% python3 -q
>>> import numpy as np
>>> import numpy.linalg as la
>>> np.set_printoptions(precision=2, suppress=True, linewidth=200)
>>> rd = lambda a: np.round(a, 2) + 0
>>> mat = np.loadtxt("block17.csv", delimiter=",")
>>> mat
array([[1., 1., 2., 0., 1., 0., 1., 0., 0., 2.],
       [1., 2., 2., 0., 1., 2., 0., 2., 0., 0.],
       [2., 2., 1., 2., 1., 2., 1., 1., 2., 1.],
       [1., 0., 2., 1., 1., 2., 0., 0., 2., 1.],
       [2., 2., 0., 1., 2., 1., 0., 0., 0., 2.],
       [0., 2., 2., 1., 2., 1., 1., 2., 0., 2.],
       [2., 1., 0., 0., 1., 1., 1., 0., 1., 2.],
       [2., 1., 0., 0., 2., 1., 1., 2., 2., 1.],
       [1., 1., 0., 2., 0., 0., 2., 2., 1., 1.],
       [1., 1., 0., 0., 0., 1., 1., 0., 1., 2.]])
>>> theta = np.radians(180)
>>> Rm = np.eye(10)
>>> Rm[7, 7] = Rm[4, 4] = np.cos(theta)
>>> Rm[7, 4], Rm[4, 7] = -np.sin(theta), np.sin(theta)
>>> rd(Rm)
array([[ 1.,  0.,  0.,  0.,  0.,  0.,  0.,  0.,  0.,  0.],
       [ 0.,  1.,  0.,  0.,  0.,  0.,  0.,  0.,  0.,  0.],
       [ 0.,  0.,  1.,  0.,  0.,  0.,  0.,  0.,  0.,  0.],
       [ 0.,  0.,  0.,  1.,  0.,  0.,  0.,  0.,  0.,  0.],
       [ 0.,  0.,  0.,  0., -1.,  0.,  0.,  0.,  0.,  0.],
       [ 0.,  0.,  0.,  0.,  0.,  1.,  0.,  0.,  0.,  0.],
       [ 0.,  0.,  0.,  0.,  0.,  0.,  1.,  0.,  0.,  0.],
       [ 0.,  0.,  0.,  0.,  0.,  0.,  0., -1.,  0.,  0.],
       [ 0.,  0.,  0.,  0.,  0.,  0.,  0.,  0.,  1.,  0.],
       [ 0.,  0.,  0.,  0.,  0.,  0.,  0.,  0.,  0.,  1.]])
>>> B = mat @ Rm.T
>>> np.abs(B - mat).max(axis=0)
array([0., 0., 0., 0., 4., 0., 0., 4., 0., 0.])
>>> np.allclose(mat @ mat.T, B @ B.T)
True
>>> rd(la.det(Rm)), np.trace(Rm)
(np.float64(1.0), np.float64(6.0))
>>> C2 = mat.T @ mat
>>> np.diag(C2)
array([21., 21., 17., 11., 17., 17., 10., 17., 15., 24.])
>>> rd(la.svd(mat, compute_uv=False) ** 2)
array([117.56,  14.41,  11.68,  10.41,   6.88,   4.56,   2.77,   1.43,   0.26,   0.05])
>>> rd(np.abs(la.eigvals(mat)).max())
np.float64(10.22)
>>> np.allclose(mat @ mat.T, mat.T @ mat)
False
>>> A = np.load("dump.npy")
>>> rd(A)
array([[ 1.  ,  0.  ,  0.  ,  0.  ,  0.  ,  0.  ,  0.  ,  0.  ,  0.  ,  0.  ],
       [ 0.  ,  1.  ,  0.  ,  0.  ,  0.  ,  0.  ,  0.  ,  0.  ,  0.  ,  0.  ],
       [ 0.  ,  0.  ,  0.87,  0.  ,  0.  ,  0.5 ,  0.  ,  0.  ,  0.  ,  0.  ],
       [ 0.  ,  0.  ,  0.  ,  1.  ,  0.  ,  0.  ,  0.  ,  0.  ,  0.  ,  0.  ],
       [ 0.  ,  0.  ,  0.  ,  0.  ,  1.  ,  0.  ,  0.  ,  0.  ,  0.  ,  0.  ],
       [ 0.  ,  0.  , -0.5 ,  0.  ,  0.  ,  0.87,  0.  ,  0.  ,  0.  ,  0.  ],
       [ 0.  ,  0.  ,  0.  ,  0.  ,  0.  ,  0.  ,  1.  ,  0.  ,  0.  ,  0.  ],
       [ 0.  ,  0.  ,  0.  ,  0.  ,  0.  ,  0.  ,  0.  ,  1.  ,  0.  ,  0.  ],
       [ 0.  ,  0.  ,  0.  ,  0.  ,  0.  ,  0.  ,  0.  ,  0.  ,  1.  ,  0.  ],
       [ 0.  ,  0.  ,  0.  ,  0.  ,  0.  ,  0.  ,  0.  ,  0.  ,  0.  ,  1.  ]])
>>> # columns are unit length and at right angles
>>> u, v = A[9], A[1]
>>> u @ u
np.float64(1.0)
>>> pr = (u @ v) / (u @ u) * u
>>> np.outer(u, v)
array([[0., 0., 0., 0., 0., 0., 0., 0., 0., 0.],
       [0., 0., 0., 0., 0., 0., 0., 0., 0., 0.],
       [0., 0., 0., 0., 0., 0., 0., 0., 0., 0.],
       [0., 0., 0., 0., 0., 0., 0., 0., 0., 0.],
       [0., 0., 0., 0., 0., 0., 0., 0., 0., 0.],
       [0., 0., 0., 0., 0., 0., 0., 0., 0., 0.],
       [0., 0., 0., 0., 0., 0., 0., 0., 0., 0.],
       [0., 0., 0., 0., 0., 0., 0., 0., 0., 0.],
       [0., 0., 0., 0., 0., 0., 0., 0., 0., 0.],
       [0., 1., 0., 0., 0., 0., 0., 0., 0., 0.]])
>>> la.matrix_rank(np.outer(u, v))
np.int64(1)
>>> rd(np.trace(A))
np.float64(9.73)
>>> rd((A + A.T) / 2)
array([[1.  , 0.  , 0.  , 0.  , 0.  , 0.  , 0.  , 0.  , 0.  , 0.  ],
       [0.  , 1.  , 0.  , 0.  , 0.  , 0.  , 0.  , 0.  , 0.  , 0.  ],
       [0.  , 0.  , 0.87, 0.  , 0.  , 0.  , 0.  , 0.  , 0.  , 0.  ],
       [0.  , 0.  , 0.  , 1.  , 0.  , 0.  , 0.  , 0.  , 0.  , 0.  ],
       [0.  , 0.  , 0.  , 0.  , 1.  , 0.  , 0.  , 0.  , 0.  , 0.  ],
       [0.  , 0.  , 0.  , 0.  , 0.  , 0.87, 0.  , 0.  , 0.  , 0.  ],
       [0.  , 0.  , 0.  , 0.  , 0.  , 0.  , 1.  , 0.  , 0.  , 0.  ],
       [0.  , 0.  , 0.  , 0.  , 0.  , 0.  , 0.  , 1.  , 0.  , 0.  ],
       [0.  , 0.  , 0.  , 0.  , 0.  , 0.  , 0.  , 0.  , 1.  , 0.  ],
       [0.  , 0.  , 0.  , 0.  , 0.  , 0.  , 0.  , 0.  , 0.  , 1.  ]])
>>> rd(A @ A)
array([[ 1.  ,  0.  ,  0.  ,  0.  ,  0.  ,  0.  ,  0.  ,  0.  ,  0.  ,  0.  ],
       [ 0.  ,  1.  ,  0.  ,  0.  ,  0.  ,  0.  ,  0.  ,  0.  ,  0.  ,  0.  ],
       [ 0.  ,  0.  ,  0.5 ,  0.  ,  0.  ,  0.87,  0.  ,  0.  ,  0.  ,  0.  ],
       [ 0.  ,  0.  ,  0.  ,  1.  ,  0.  ,  0.  ,  0.  ,  0.  ,  0.  ,  0.  ],
       [ 0.  ,  0.  ,  0.  ,  0.  ,  1.  ,  0.  ,  0.  ,  0.  ,  0.  ,  0.  ],
       [ 0.  ,  0.  , -0.87,  0.  ,  0.  ,  0.5 ,  0.  ,  0.  ,  0.  ,  0.  ],
       [ 0.  ,  0.  ,  0.  ,  0.  ,  0.  ,  0.  ,  1.  ,  0.  ,  0.  ,  0.  ],
       [ 0.  ,  0.  ,  0.  ,  0.  ,  0.  ,  0.  ,  0.  ,  1.  ,  0.  ,  0.  ],
       [ 0.  ,  0.  ,  0.  ,  0.  ,  0.  ,  0.  ,  0.  ,  0.  ,  1.  ,  0.  ],
       [ 0.  ,  0.  ,  0.  ,  0.  ,  0.  ,  0.  ,  0.  ,  0.  ,  0.  ,  1.  ]])
>>> np.allclose(A, A.T)
False
>>> rd(la.matrix_power(A, 2))
array([[ 1.  ,  0.  ,  0.  ,  0.  ,  0.  ,  0.  ,  0.  ,  0.  ,  0.  ,  0.  ],
       [ 0.  ,  1.  ,  0.  ,  0.  ,  0.  ,  0.  ,  0.  ,  0.  ,  0.  ,  0.  ],
       [ 0.  ,  0.  ,  0.5 ,  0.  ,  0.  ,  0.87,  0.  ,  0.  ,  0.  ,  0.  ],
       [ 0.  ,  0.  ,  0.  ,  1.  ,  0.  ,  0.  ,  0.  ,  0.  ,  0.  ,  0.  ],
       [ 0.  ,  0.  ,  0.  ,  0.  ,  1.  ,  0.  ,  0.  ,  0.  ,  0.  ,  0.  ],
       [ 0.  ,  0.  , -0.87,  0.  ,  0.  ,  0.5 ,  0.  ,  0.  ,  0.  ,  0.  ],
       [ 0.  ,  0.  ,  0.  ,  0.  ,  0.  ,  0.  ,  1.  ,  0.  ,  0.  ,  0.  ],
       [ 0.  ,  0.  ,  0.  ,  0.  ,  0.  ,  0.  ,  0.  ,  1.  ,  0.  ,  0.  ],
       [ 0.  ,  0.  ,  0.  ,  0.  ,  0.  ,  0.  ,  0.  ,  0.  ,  1.  ,  0.  ],
       [ 0.  ,  0.  ,  0.  ,  0.  ,  0.  ,  0.  ,  0.  ,  0.  ,  0.  ,  1.  ]])
>>> rd(la.det(A))
np.float64(1.0)
>>> np.allclose(A @ A.T, A.T @ A)
True
>>> rd((A - A.T) / 2)
array([[ 0. ,  0. ,  0. ,  0. ,  0. ,  0. ,  0. ,  0. ,  0. ,  0. ],
       [ 0. ,  0. ,  0. ,  0. ,  0. ,  0. ,  0. ,  0. ,  0. ,  0. ],
       [ 0. ,  0. ,  0. ,  0. ,  0. ,  0.5,  0. ,  0. ,  0. ,  0. ],
       [ 0. ,  0. ,  0. ,  0. ,  0. ,  0. ,  0. ,  0. ,  0. ,  0. ],
       [ 0. ,  0. ,  0. ,  0. ,  0. ,  0. ,  0. ,  0. ,  0. ,  0. ],
       [ 0. ,  0. , -0.5,  0. ,  0. ,  0. ,  0. ,  0. ,  0. ,  0. ],
       [ 0. ,  0. ,  0. ,  0. ,  0. ,  0. ,  0. ,  0. ,  0. ,  0. ],
       [ 0. ,  0. ,  0. ,  0. ,  0. ,  0. ,  0. ,  0. ,  0. ,  0. ],
       [ 0. ,  0. ,  0. ,  0. ,  0. ,  0. ,  0. ,  0. ,  0. ,  0. ],
       [ 0. ,  0. ,  0. ,  0. ,  0. ,  0. ,  0. ,  0. ,  0. ,  0. ]])
>>> rd(la.svd(A, compute_uv=False))
array([1., 1., 1., 1., 1., 1., 1., 1., 1., 1.])
>>> rd(la.norm(A, axis=0))
array([1., 1., 1., 1., 1., 1., 1., 1., 1., 1.])
>>> A[:, 3] @ A[:, 1]
np.float64(0.0)
>>> t3 = np.stack([A, 2 * A, A[::-1]])
>>> la.matrix_rank(t3.reshape(3, -1))
np.int64(2)
>>> rd(la.det(t3))
array([   1., 1024.,   -1.])
>>> rd(la.norm(t3, axis=(1, 2)))
array([3.16, 6.32, 3.16])
>>> np.einsum("bij,cij->bc", t3, t3)
array([[10., 20.,  0.],
       [20., 40.,  0.],
       [ 0.,  0., 10.]])
>>> B = np.array([[0, 0], [-2, -2], [-2, -2], [0, 0], [0, -1], [1, 2]])
>>> Z = np.array([[2, 2, 0], [2, 2, 1]])
>>> arr = B @ Z
>>> arr
array([[ 0,  0,  0],
       [-8, -8, -2],
       [-8, -8, -2],
       [ 0,  0,  0],
       [-2, -2, -1],
       [ 6,  6,  2]])
>>> # rows 1 and 2 are equal
>>> left, s, VT = la.svd(arr)
>>> vecs = VT[:(s > 1e-8).sum()]
>>> rng = np.random.default_rng(46428)
>>> vec = arr[3] + 4 * arr[2] + rng.integers(2) * np.eye(3)[1]
>>> vec
array([-32., -31.,  -8.])
>>> la.matrix_rank(np.vstack([arr, vec]))
np.int64(3)
>>> np.allclose(vecs.T @ vecs @ vec, vec)
False
>>> rd(np.diag(vecs.T @ vecs))
array([0.5, 0.5, 1. ])
>>> K = np.loadtxt("w.csv", delimiter=",")
>>> rd(K)
array([[-1.55, -0.13, -0.47,  0.42,  0.15,  2.66,  3.18,  1.68, -1.46],
       [-0.54,  0.27,  0.42,  2.29, -3.17,  1.7 , -1.43,  0.28, -2.03],
       [-1.23, -0.26, -0.65, -0.72,  1.69,  1.74,  3.77,  1.49, -0.42],
       [-1.34,  0.1 , -0.01,  1.81, -2.04,  2.82,  1.03,  1.24, -2.28],
       [-1.57, -0.06, -0.33,  0.94, -0.63,  2.88,  2.61,  1.63, -1.84],
       [ 1.02, -0.19, -0.2 , -2.16,  2.73, -2.42,  0.14, -0.83,  2.29],
       [ 1.52, -0.01,  0.21, -1.34,  1.25, -2.94, -2.01, -1.51,  2.09],
       [-0.74, -0.31, -0.69, -1.53,  2.66,  0.65,  3.56,  1.05,  0.53],
       [ 0.54,  0.32,  0.68,  1.75, -2.89, -0.26, -3.36, -0.86, -0.83],
       [-0.09, -0.32, -0.6 , -2.1 ,  3.2 , -0.6 ,  2.71,  0.41,  1.42],
       [ 1.36, -0.09,  0.03, -1.76,  1.96, -2.84, -1.15, -1.28,  2.27],
       [ 0.16,  0.32,  0.62,  2.06, -3.17,  0.47, -2.82, -0.48, -1.34],
       [ 0.98,  0.29,  0.69,  1.18, -2.26, -1.18, -3.73, -1.28, -0.1 ]])
>>> left, s, VT = la.svd(K)
>>> np.argmax(s[:-1] / (s[1:] + 1e-6)) + 1
np.int64(2)
>>> rd(s)
array([12.98, 12.51,  0.  ,  0.  ,  0.  ,  0.  ,  0.  ,  0.  ,  0.  ])
>>> B = left[:, :2] @ np.diag(s[:2]) @ VT[:2]
>>> rd(la.norm(K - B, 2)), rd(s[2])
(np.float64(0.0), np.float64(0.0))
>>> rd(np.abs(K - B).max())
np.float64(0.0)
>>> rd(la.norm(K - B) / la.norm(K))
np.float64(0.0)
>>> rd(B)
array([[-1.55, -0.13, -0.47,  0.42,  0.15,  2.66,  3.18,  1.68, -1.46],
       [-0.54,  0.27,  0.42,  2.29, -3.17,  1.7 , -1.43,  0.28, -2.03],
       [-1.23, -0.26, -0.65, -0.72,  1.69,  1.74,  3.77,  1.49, -0.42],
       [-1.34,  0.1 , -0.01,  1.81, -2.04,  2.82,  1.03,  1.24, -2.28],
       [-1.57, -0.06, -0.33,  0.94, -0.63,  2.88,  2.61,  1.63, -1.84],
       [ 1.02, -0.19, -0.2 , -2.16,  2.73, -2.42,  0.14, -0.83,  2.29],
       [ 1.52, -0.01,  0.21, -1.34,  1.25, -2.94, -2.01, -1.51,  2.09],
       [-0.74, -0.31, -0.69, -1.53,  2.66,  0.65,  3.56,  1.05,  0.53],
       [ 0.54,  0.32,  0.68,  1.75, -2.89, -0.26, -3.36, -0.86, -0.83],
       [-0.09, -0.32, -0.6 , -2.1 ,  3.2 , -0.6 ,  2.71,  0.41,  1.42],
       [ 1.36, -0.09,  0.03, -1.76,  1.96, -2.84, -1.15, -1.28,  2.27],
       [ 0.16,  0.32,  0.62,  2.06, -3.17,  0.47, -2.82, -0.48, -1.34],
       [ 0.98,  0.29,  0.69,  1.18, -2.26, -1.18, -3.73, -1.28, -0.1 ]])
